$ ipython --no-banner

In [1]: import numpy as np

In [2]: from numpy import linalg as LA

In [3]: np.set_printoptions(suppress=True, linewidth=200)

In [4]: feats = np.load("test11.npy")

In [5]: feats.round(3)
Out[5]: 
array([[-0.618,  0.108,  3.293, -2.53 ,  1.927, -0.458, -1.826,  0.322],
       [-1.545, -2.69 ,  0.188, -1.023, -0.997,  0.214,  0.376, -3.621],
       [-1.545,  3.01 , -0.313, -1.782, -2.009,  2.456, -0.204, -0.413],
       [ 3.4  ,  0.393, -0.476, -1.841,  1.628,  1.489,  1.656, -1.436],
       [ 1.391,  2.224,  0.466,  1.509, -0.419, -1.694, -2.109, -2.852],
       [ 0.618, -0.327, -2.588, -2.891, -1.065, -2.501, -1.269,  0.675],
       [ 2.318, -1.775,  1.113,  0.208, -2.536,  1.827, -2.144,  0.911],
       [ 0.773,  0.578,  2.375, -0.559, -2.422, -2.008,  2.843,  0.366]])

In [6]: Q, evecs = LA.qr(feats[:, :1])[0], LA.qr(feats[:, 1:])[0]

In [7]: sig = LA.svd(Q.T @ evecs, compute_uv=False)

In [8]: round(LA.norm(Q @ Q.T - evecs @ evecs.T, 2), 3)
Out[8]: np.float64(1.0)

In [9]: (sig > 0.9).sum()
Out[9]: np.int64(0)

In [10]: x0 = np.array([3, 3, 2, 0, 1, 2, 2, 0])

In [11]: h1 = np.maximum(feats @ x0, 0)

In [12]: print(np.round(np.tanh(feats @ x0), 3))
[ 0.984 -1.     1.     1.     0.999 -1.     0.594  1.   ]

In [13]: print(h1.round(3))
[ 2.416  0.     6.263 18.344  3.75   0.     0.684  8.048]

In [14]: np.round(np.maximum(feats @ x0, 0) - np.maximum(-feats @ x0, 0), 3)
Out[14]: array([  2.416, -12.146,   6.263,  18.344,   3.75 , -12.908,   0.684,   8.048])

In [15]: np.round(np.maximum(feats @ (3 * x0), 0), 3)
Out[15]: array([ 7.247,  0.   , 18.789, 55.033, 11.249,  0.   ,  2.053, 24.144])

In [16]: u = np.array([-4, 3, -5])

In [17]: np.round(np.cross(feats[5, :3], feats[3, :3]), 3)
Out[17]: array([ 1.174, -8.504,  1.355])

In [18]: A2 = feats / np.sqrt((feats ** 2).mean(axis=1, keepdims=True))

In [19]: LA.matrix_rank(feats - feats.mean(axis=1, keepdims=True))
Out[19]: np.int64(7)

In [20]: A2[0].round(3)
Out[20]: array([-0.35 ,  0.061,  1.863, -1.431,  1.09 , -0.259, -1.033,  0.182])

In [21]: np.round(LA.norm(A2, axis=1), 3)
Out[21]: array([2.828, 2.828, 2.828, 2.828, 2.828, 2.828, 2.828, 2.828])

In [22]: LA.matrix_rank(A2) == LA.matrix_rank(feats)
Out[22]: np.True_

In [23]: data = np.loadtxt("sample19.csv", delimiter=",")

In [24]: data
Out[24]: 
array([[ -4.55 ,  -7.053,  -0.875,  -2.355,   2.249,   1.703,   5.423,   7.4  ,   0.966],
       [ -4.562,  -7.176,  -0.967,  -2.348,   2.299,   1.771,   5.343,   7.382,   0.915],
       [ -6.39 ,  -4.291,   5.18 ,   0.981,  -1.21 ,  -1.555,  -4.466,  -1.731,   3.028],
       [ -1.194,  -3.012,  -1.527,  -2.897,   1.317,   1.571,   2.397,   3.619,   0.551],
       [ -1.804,  -4.508,  -2.357,  -4.524,   2.138,   2.353,   3.631,   5.454,   0.958],
       [ -3.166,  -5.748,  -1.776,  -3.461,   2.146,   2.128,   4.529,   6.412,   0.836],
       [ -7.785,  -5.556,   5.79 ,   1.866,  -1.153,  -1.791,  -3.587,  -0.733,   2.983],
       [ -8.112,  -8.748,   2.657,  -3.595,   0.94 ,   0.928,  -0.868,   3.637,   3.864],
       [ -5.999,  -8.365,  -0.266,  -1.145,   2.461,   1.532,   6.236,   8.416,   0.823],
       [ -8.805,  -9.857,   2.42 ,  -1.753,   1.535,   0.772,   2.398,   6.195,   2.906],
       [ -5.992,  -8.343,  -0.377,  -1.181,   2.41 ,   1.466,   6.258,   8.481,   0.804],
       [ -6.995,  -5.515,   4.914,   2.795,  -0.594,  -1.63 ,  -1.139,   0.763,   2.002],
       [ -4.754,  -4.256,   2.611,  -0.888,  -0.082,  -0.203,  -1.788,   0.61 ,   2.242],
       [ -5.991,  -8.452,  -0.268,  -1.095,   2.377,   1.457,   6.248,   8.399,   0.95 ],
       [ -8.304,  -7.072,   4.958,   0.47 ,  -0.433,  -0.946,  -2.332,   0.891,   3.326],
       [  0.109,   0.068,  -0.024,  -0.02 ,   0.019,   0.032,  -0.054,  -0.043,   0.034],
       [ -5.668,  -4.057,   4.006,   1.773,  -0.677,  -1.362,  -2.099,  -0.165,   1.984],
       [ -3.934,  -5.555,  -0.23 ,  -0.722,   1.62 ,   1.001,   4.126,   5.69 ,   0.641],
       [ -6.143,  -7.017,   1.49 ,  -0.425,   1.155,   0.5  ,   2.692,   5.02 ,   1.508],
       [ -6.699,  -8.562,   0.688,  -2.091,   1.954,   1.347,   3.771,   6.843,   1.932],
       [ -7.673,  -5.534,   5.788,   2.043,  -1.109,  -1.76 ,  -3.551,  -0.754,   2.969],
       [-10.549,  -8.102,   7.075,   4.156,  -0.934,  -2.368,  -1.886,   1.199,   2.938],
       [ -5.9  ,  -8.308,  -0.251,  -1.13 ,   2.425,   1.489,   6.286,   8.452,   0.852],
       [ -5.538,  -4.085,   3.955,   1.727,  -0.731,  -1.255,  -2.06 ,  -0.21 ,   2.075],
       [ -3.867,  -5.842,  -0.633,  -4.169,   1.694,   1.868,   2.06 ,   4.781,   1.913],
       [ -5.378,  -5.764,   1.71 ,  -2.488,   0.523,   0.669,  -0.599,   2.323,   2.493],
       [ -4.274,  -2.792,   3.398,   0.583,  -0.83 ,  -0.981,  -2.995,  -1.177,   2.026],
       [ -6.964,  -5.367,   4.814,   2.774,  -0.62 ,  -1.655,  -1.177,   0.761,   1.989],
       [ -7.573,  -6.964,   3.935,   1.291,   0.075,  -0.665,  -0.074,   2.539,   2.275],
       [-11.753, -11.102,   5.568,   1.187,   0.514,  -0.934,   0.586,   4.777,   3.6  ],
       [ -8.817,  -9.913,   2.368,  -1.694,   1.531,   0.752,   2.382,   6.16 ,   2.912],
       [ -3.527,  -2.676,   2.407,   1.343,  -0.27 ,  -0.76 ,  -0.647,   0.41 ,   0.93 ],
       [ -2.167,  -1.414,   1.622,   0.338,  -0.432,  -0.435,  -1.544,  -0.611,   0.941],
       [ -9.622,  -9.6  ,   3.928,   0.899,   0.856,  -0.331,   2.137,   5.455,   2.632],
       [ -5.372,  -5.807,   1.778,  -2.381,   0.668,   0.625,  -0.624,   2.443,   2.677],
       [ -4.134,  -2.758,   3.394,   0.602,  -0.83 ,  -1.075,  -3.017,  -1.212,   2.033],
       [ -2.827,  -2.68 ,   1.468,   2.269,   0.091,  -0.661,   1.767,   2.007,  -0.101],
       [ -9.149,  -6.839,   6.473,   3.082,  -1.021,  -2.108,  -2.658,   0.252,   3.   ],
       [ -8.778,  -8.519,   4.197,  -0.936,   0.26 ,  -0.219,  -1.176,   2.669,   3.587]])

In [25]: data @ data
Traceback (most recent call last):
  Cell In[25], line 1
    data @ data
ValueError: matmul: Input operand 1 has a mismatch in its core dimension 0, with gufunc signature (n?,k),(k,m?)->(n?,m?) (size 39 is different from 9)


In [26]: G = data.T @ data

In [27]: np.round(LA.svd(data, compute_uv=False) ** 2, 3)
Out[27]: array([4176.826, 1181.761,  119.268,    0.16 ,    0.11 ,    0.098,    0.06 ,    0.042,    0.033])

In [28]: np.allclose(G, G.T)
Out[28]: True

In [29]: np.round(np.diag(G), 3)
Out[29]: array([1623.403, 1691.194,  450.246,  180.82 ,   72.178,   70.154,  415.97 ,  787.698,  186.694])

In [30]: LA.matrix_rank(data)
Out[30]: np.int64(9)

In [31]: np.unravel_index(np.abs(data).argmax(), data.shape)
Out[31]: (np.int64(29), np.int64(0))

In [32]: data[:, 9]
Traceback (most recent call last):
  Cell In[32], line 1
    data[:, 9]
IndexError: index 9 is out of bounds for axis 1 with size 9


In [33]: data.shape
Out[33]: (39, 9)

In [34]: F = np.loadtxt("out15.csv", delimiter=",")

In [35]: F
Out[35]: 
array([[ 0., -3., -1., -1., -2.,  1., -1., -3., -2.,  1., -1.],
       [-3.,  2., -3., -1.,  0.,  0., -1.,  1.,  3.,  2., -1.],
       [ 3.,  2.,  0.,  3.,  1., -1.,  2., -2.,  1., -1.,  2.],
       [-2., -2., -2., -2., -2.,  2., -1.,  3.,  3.,  3.,  2.],
       [ 3.,  3.,  2.,  1., -3., -1.,  2., -2., -1.,  2.,  0.],
       [-3.,  2., -3., -1.,  0.,  0., -1.,  1.,  3.,  2., -1.],
       [ 0.,  0.,  3.,  2.,  1., -3., -3., -3., -1., -1., -1.],
       [-1., -3., -3., -1., -2., -3., -1.,  3., -1., -2., -2.],
       [ 1., -2.,  2.,  0., -1., -1.,  3.,  0., -2., -3.,  3.],
       [ 3., -1., -1., -2.,  1., -2.,  1., -1.,  3.,  2., -3.]])

In [36]: Uu, sig, Vt = LA.svd(F)

In [37]: evecs = Vt[:(sig > 1e-8).sum()]

In [38]: rng = np.random.default_rng(751385)

In [39]: x0 = F[3] + -3 * F[8] + rng.integers(2) * np.eye(11)[4]

In [40]: x0
Out[40]: array([ -5.,   4.,  -8.,  -2.,   1.,   5., -10.,   3.,   9.,  12.,  -7.])

In [41]: print(np.allclose(evecs.T @ evecs @ x0, x0))
True

In [42]: print(np.round(np.diag(evecs.T @ evecs), 3))
[0.884 0.89  0.938 0.634 0.82  0.872 0.798 0.984 0.745 0.634 0.801]
